% ipython --no-banner

In [1]: import numpy as np

In [2]: import numpy.linalg as la

In [3]: np.set_printoptions(suppress=True, linewidth=160)

In [4]: def rd(a):
   ...:     return np.round(a, 2) + 0
   ...: 

In [5]: W0 = np.array([[0, 1, 1], [0, 0, 3], [0, 0, 0]])

In [6]: W0
Out[6]: 
array([[0, 1, 1],
       [0, 0, 3],
       [0, 0, 0]])

In [7]: rd(np.trace(la.pinv(W0) @ W0))
Out[7]: np.float64(2.0)

In [8]: rd(W0 @ la.pinv(W0) @ W0)
Out[8]: 
array([[0., 1., 1.],
       [0., 0., 3.],
       [0., 0., 0.]])

In [9]: np.unique(W0.round(6), axis=0).shape
Out[9]: (3, 3)

In [10]: np.abs(np.diag(la.qr(W0)[1])) > 1e-9
Out[10]: array([False, False, False])

In [11]: la.lstsq(W0[:-1].T, W0[-1])[2]
Out[11]: np.int32(2)

In [12]: np.allclose(W0[:-1].T @ la.lstsq(W0[:-1].T, W0[-1])[0], W0[-1])
Out[12]: True

In [13]: W0 @ W0
Out[13]: 
array([[0, 0, 3],
       [0, 0, 0],
       [0, 0, 0]])

In [14]: rd(np.sort(la.eigvals(W0)))
Out[14]: array([0., 0., 0.])

In [15]: la.matrix_rank(W0 - W0[0, 0] * np.eye(3))
Out[15]: np.int64(2)

In [16]: [int(la.matrix_rank(la.matrix_power(W0, p))) for p in range(1, 4)]
Out[16]: [2, 1, 0]

In [17]: la.matrix_power(W0 - np.diag(np.diag(W0)), 3)
Out[17]: 
array([[0, 0, 0],
       [0, 0, 0],
       [0, 0, 0]])

In [18]: w1 = np.array([[4, 2], [1, 5], [1, 4]])

In [19]: coef = np.array([4, -5])

In [20]: H = np.maximum(W0 @ w1 + coef, 0)

In [21]: la.matrix_rank(H)
Out[21]: np.int64(2)

In [22]: H
Out[22]: 
array([[6, 4],
       [7, 7],
       [4, 0]])

In [23]: W2 = np.array([[0, 2, 1], [2, 1, 1]])

In [24]: (H @ W2).round(6).argmax(axis=1)
Out[24]: array([1, 1, 1])

In [25]: w1 @ W2
Out[25]: 
array([[ 4, 10,  6],
       [10,  7,  6],
       [ 8,  6,  5]])
